$ python3 -q
>>> import numpy as np
>>> from numpy import linalg as LA
>>> np.set_printoptions(suppress=True, linewidth=160)
>>> mat = np.load("data.npy")
>>> print(mat)
[[2 0 2 3]
 [2 0 2 3]
 [3 1 2 3]]
>>> C2 = mat.T @ mat
>>> print(np.trace(C2), (mat ** 2).sum())
57 57
>>> print(np.round(LA.eigvalsh(C2)[::-1], 1) + 0)
[55.9  1.1  0.   0. ]
>>> print(np.allclose(C2, C2.T))
True
>>> feats = np.load("a.npy")
>>> print(feats)
[[ 0 -6  3]
 [ 6  0 -2]
 [-3  2  0]]
>>> # skew-symmetric
>>> x0 = np.array([-3, 3, 3])
>>> print(np.sign((feats @ x0).round(6)))
[-1 -1  1]
>>> print(feats @ (2 * x0))
[-18 -48  30]
>>> print((feats * x0).sum(axis=1))
[ -9 -24  15]
>>> print(feats @ x0)
[ -9 -24  15]
>>> proj = np.triu(np.array([[0, 1, 0], [1, 3, 1], [0, 2, 0]]), 1) + np.eye(3)
>>> B = proj @ feats @ LA.inv(proj)
>>> print(proj @ feats - feats @ proj)
[[ 6.  0.  4.]
 [-3. -4.  0.]
 [ 0.  3. -2.]]
>>> print(np.round(np.poly(B), 1) + 0)
[ 1.  0. 49.  0.]
>>> print(B)
[[  6. -12.  13.]
 [  3.  -1.  -1.]
 [ -3.   5.  -5.]]
>>> Uu, s, VT = LA.svd(feats)
>>> print(s.round(1) + 0)
[7. 7. 0.]
>>> B = Uu[:, :2] @ np.diag(s[:2]) @ VT[:2]
>>> print(np.round(LA.norm(feats - B, 2), 1), round(float(s[2]), 1))
0.0 0.0
>>> print(np.round(np.abs(feats - B).max(), 1))
0.0
>>> print(LA.matrix_rank(B))
2
>>> print(LA.matrix_rank(feats, rtol=0.05))
2
>>> print(B.round(1) + 0)
[[ 0. -6.  3.]
 [ 6.  0. -2.]
 [-3.  2.  0.]]
>>> print(round(LA.norm(feats - B) / LA.norm(feats), 1))
0.0
>>> Uu, s, VT = LA.svd(feats)
>>> evecs = VT[:(s > 1e-8).sum()]
>>> rng = np.random.default_rng(4334)
>>> x0 = feats[2] + 2 * feats[0] + rng.integers(2) * np.eye(3)[1]
>>> print(x0)
[-3. -9.  6.]
>>> print(np.round(np.diag(evecs.T @ evecs), 1))
[0.9 0.8 0.3]
>>> print(np.round(evecs.T @ evecs, 1))
[[ 0.9 -0.1 -0.2]
 [-0.1  0.8 -0.4]
 [-0.2 -0.4  0.3]]
>>> print(np.round(LA.norm(x0 - evecs.T @ evecs @ x0), 1))
0.4
>>> print(LA.matrix_rank(np.vstack([feats, x0])))
3
>>> A = np.loadtxt("dump.csv", delimiter=",")
>>> print(A.round(1))
[[-0.2  0.9 -0.2]
 [-0.6  0.   0.8]
 [ 0.7  0.3  0.6]]
>>> O, r_ = LA.qr(A)
>>> print(O.round(1) + 0)
[[-0.2  0.9 -0.2]
 [-0.6  0.   0.8]
 [ 0.7  0.3  0.6]]
>>> print(O.shape, r_.shape)
(3, 3) (3, 3)
>>> print(np.allclose(r_.T @ r_, A.T @ A))
True
>>> print(np.round(np.abs(np.diag(r_)), 1))
[1. 1. 1.]
>>> print(np.round(O @ r_, 1) + 0)
[[-0.2  0.9 -0.2]
 [-0.6  0.   0.8]
 [ 0.7  0.3  0.6]]
>>> print(round(float(np.trace(O @ O.T)), 1))
3.0
>>> print(np.round(O.T @ O, 1) + 0)
[[1. 0. 0.]
 [0. 1. 0.]
 [0. 0. 1.]]
>>> O = A.astype(float).copy()
>>> for j in range(3):
...     O[:, j] -= O[:, :j] @ (O[:, :j].T @ O[:, j])
...     O[:, j] /= LA.norm(O[:, j])
... 
>>> print(np.round(O.T @ O, 1) + 0)
[[1. 0. 0.]
 [0. 1. 0.]
 [0. 0. 1.]]
>>> print(O.round(1) + 0)
[[-0.2  0.9 -0.2]
 [-0.6  0.   0.8]
 [ 0.7  0.3  0.6]]
>>> J = np.loadtxt("layer11.csv", delimiter=",")
>>> print(J)
[[-2.  1.  0.]
 [ 0. -2.  1.]
 [ 0.  0. -2.]]
>>> B = J / np.sqrt((J ** 2).mean(axis=1, keepdims=True))
>>> print(np.round(J - J.mean(axis=1, keepdims=True), 1))
[[-1.7  1.3  0.3]
 [ 0.3 -1.7  1.3]
 [ 0.7  0.7 -1.3]]
>>> print(LA.matrix_rank(J - J.mean(axis=1, keepdims=True)))
2
